$ python -q
>>> import numpy as np
>>> from numpy import linalg as LA
>>> np.set_printoptions(precision=2, suppress=True, linewidth=100, sign=" ")
>>> tidy = lambda a: np.round(a, 2) + 0
>>> J = np.loadtxt("run2.csv", delimiter=",")
>>> J
array([[-1.,  1.,  0.,  0.,  0.,  0.,  0.,  0.],
       [ 0., -1.,  1.,  0.,  0.,  0.,  0.,  0.],
       [ 0.,  0., -1.,  1.,  0.,  0.,  0.,  0.],
       [ 0.,  0.,  0., -1.,  1.,  0.,  0.,  0.],
       [ 0.,  0.,  0.,  0., -1.,  1.,  0.,  0.],
       [ 0.,  0.,  0.,  0.,  0., -1.,  1.,  0.],
       [ 0.,  0.,  0.,  0.,  0.,  0., -1.,  1.],
       [ 0.,  0.,  0.,  0.,  0.,  0.,  0., -1.]])
>>> rng = np.random.default_rng(54)
>>> lab = rng.permutation(8)
>>> out = J[:, lab] * rng.choice([-1, 1], 8)
>>> out
array([[ 0., -0.,  0., -0.,  1.,  1., -0., -0.],
       [ 0., -1.,  0., -0., -0., -1., -0., -0.],
       [ 0.,  1.,  1., -0., -0.,  0., -0., -0.],
       [ 0., -0., -1., -1., -0.,  0., -0., -0.],
       [ 0., -0.,  0.,  1., -0.,  0., -0., -1.],
       [ 1., -0.,  0., -0., -0.,  0., -0.,  1.],
       [-1., -0.,  0., -0., -0.,  0., -1., -0.],
       [ 0., -0.,  0., -0., -0.,  0.,  1., -0.]])
>>> left, _, VT = LA.svd(J.T @ out)
>>> tidy(left @ VT)
array([[ 0.,  0.,  0.,  0., -1.,  0.,  0.,  0.],
       [ 0.,  0.,  0.,  0.,  0.,  1.,  0.,  0.],
       [ 0., -1.,  0.,  0.,  0.,  0.,  0.,  0.],
       [ 0.,  0.,  1.,  0.,  0.,  0.,  0.,  0.],
       [ 0.,  0.,  0., -1.,  0.,  0.,  0.,  0.],
       [ 0.,  0.,  0.,  0.,  0.,  0.,  0., -1.],
       [ 1.,  0.,  0.,  0.,  0.,  0.,  0.,  0.],
       [ 0.,  0.,  0.,  0.,  0.,  0., -1.,  0.]])
>>> tidy(LA.lstsq(J, out)[0])
array([[ 0.,  0.,  0.,  0., -1.,  0.,  0.,  0.],
       [ 0.,  0.,  0.,  0.,  0.,  1.,  0.,  0.],
       [ 0., -1.,  0.,  0.,  0.,  0.,  0.,  0.],
       [ 0.,  0.,  1.,  0.,  0.,  0.,  0.,  0.],
       [ 0.,  0.,  0., -1.,  0.,  0.,  0.,  0.],
       [ 0.,  0.,  0.,  0.,  0.,  0.,  0., -1.],
       [ 1.,  0.,  0.,  0.,  0.,  0.,  0.,  0.],
       [ 0.,  0.,  0.,  0.,  0.,  0., -1.,  0.]])
>>> T = np.stack([out, 4 * out, out[::-1]])
>>> tidy(LA.det(T))
array([     1.,  65536.,      1.])
>>> T.shape
(3, 8, 8)
>>> LA.matrix_rank(T.reshape(3, -1))
np.int64(2)
>>> LA.matrix_rank(T)
array([ 8,  8,  8])
>>> K = np.array([[0.1, -0.6, 0.9, 1.4, 0.4, -1.3, 1.2, -0.8, 1.6, 1.1, 1.8, -0.1, 1.6],
...     [-0.3, -0.3, 0.6, 1.2, 0.9, 0.5, -1.5, 1.0, -0.8, 0.0, -0.6, -2.4, 0.8],
...     [-0.2, 1.6, 1.1, 1.1, -0.1, 0.1, 0.2, 0.2, -1.9, 0.5, -0.4, -0.8, -0.7],
...     [0.7, 1.4, 0.0, 0.0, -1.5, -1.8, 1.3, 0.3, -0.6, -0.4, -0.3, -0.3, 0.1],
...     [-0.9, -0.3, 0.3, 1.1, -1.0, -0.8, 0.0, 1.1, -0.6, 0.2, 0.1, 2.0, 1.3],
...     [-1.7, -1.1, -0.1, 0.9, -0.4, 0.1, -0.3, -0.5, 1.0, 0.3, -1.2, -0.4, 0.3],
...     [1.0, -2.0, -0.7, 0.4, 0.5, 1.0, -0.1, -0.3, -0.5, 1.2, -0.5, -1.0, -0.4],
...     [-1.4, 1.0, 0.4, 1.1, 0.0, 0.1, 0.4, -0.5, -1.2, -0.6, -0.7, 0.8, -0.9]])
>>> K[3] = K[7] + 0.02 * rng.normal(size=13)
>>> tidy(K)
array([[ 0.1 , -0.6 ,  0.9 ,  1.4 ,  0.4 , -1.3 ,  1.2 , -0.8 ,  1.6 ,  1.1 ,  1.8 , -0.1 ,  1.6 ],
       [-0.3 , -0.3 ,  0.6 ,  1.2 ,  0.9 ,  0.5 , -1.5 ,  1.  , -0.8 ,  0.  , -0.6 , -2.4 ,  0.8 ],
       [-0.2 ,  1.6 ,  1.1 ,  1.1 , -0.1 ,  0.1 ,  0.2 ,  0.2 , -1.9 ,  0.5 , -0.4 , -0.8 , -0.7 ],
       [-1.38,  0.99,  0.45,  1.05, -0.01,  0.08,  0.4 , -0.5 , -1.23, -0.58, -0.72,  0.81, -0.88],
       [-0.9 , -0.3 ,  0.3 ,  1.1 , -1.  , -0.8 ,  0.  ,  1.1 , -0.6 ,  0.2 ,  0.1 ,  2.  ,  1.3 ],
       [-1.7 , -1.1 , -0.1 ,  0.9 , -0.4 ,  0.1 , -0.3 , -0.5 ,  1.  ,  0.3 , -1.2 , -0.4 ,  0.3 ],
       [ 1.  , -2.  , -0.7 ,  0.4 ,  0.5 ,  1.  , -0.1 , -0.3 , -0.5 ,  1.2 , -0.5 , -1.  , -0.4 ],
       [-1.4 ,  1.  ,  0.4 ,  1.1 ,  0.  ,  0.1 ,  0.4 , -0.5 , -1.2 , -0.6 , -0.7 ,  0.8 , -0.9 ]])
>>> out = K + rng.integers(-2, 3, (8, 7)) @ rng.integers(-2, 3, (7, 13))
>>> tidy(out)
array([[ -0.9 ,  -0.6 ,   0.9 ,   1.4 ,   3.4 ,   3.7 ,   0.2 ,  -2.8 ,   3.6 ,   3.1 ,  -0.2 ,
         -5.1 ,  -0.4 ],
       [ -0.3 ,  -0.3 ,  -5.4 ,   6.2 ,  -1.1 ,  -0.5 ,  -4.5 ,   1.  ,  -6.8 ,   3.  ,  -2.6 ,
          0.6 ,   5.8 ],
       [  6.8 ,   8.6 ,  -4.9 ,  -5.9 ,   7.9 ,   2.1 , -12.8 ,   4.2 ,   0.1 ,  -5.5 ,   8.6 ,
         -3.8 ,   7.3 ],
       [  0.62,  -1.01,   6.45,   7.05,  -2.01,  -4.92,   3.4 ,   2.5 ,  -7.23,  -2.58,  -2.72,
         -0.19,   1.12],
       [ -2.9 ,   4.7 ,  -7.7 ,  -6.9 ,   4.  ,   6.2 ,  -4.  ,   2.1 ,   4.4 ,   4.2 ,  -0.9 ,
         -6.  ,   5.3 ],
       [ -7.7 ,  -0.1 ,   4.9 ,  -7.1 ,  -5.4 ,  -2.9 ,  -0.3 ,   5.5 ,   6.  ,  -9.7 ,   2.8 ,
          2.6 ,  -7.7 ],
       [ -2.  ,  -4.  ,  -2.7 ,  -0.6 ,  -1.5 ,   6.  ,   3.9 ,  -3.3 ,   3.5 ,   4.2 ,  -2.5 ,
         -1.  ,  -3.4 ],
       [ -4.4 ,   3.  ,   5.4 ,   2.1 ,   0.  ,  -3.9 ,  -2.6 ,   6.5 ,  -6.2 ,  -4.6 ,  -3.7 ,
         -5.2 ,  -0.9 ]])
>>> tidy(LA.svd(out - K, compute_uv=False))
array([ 29.63,  22.88,  20.71,  13.83,   9.2 ,   4.56,   2.69,   0.  ])
>>> np.abs(out - K).sum(axis=1)
array([ 25.,  36.,  82.,  42.,  62.,  64.,  34.,  43.])
>>> LA.matrix_rank(out - K, tol=1e-8)
np.int64(7)
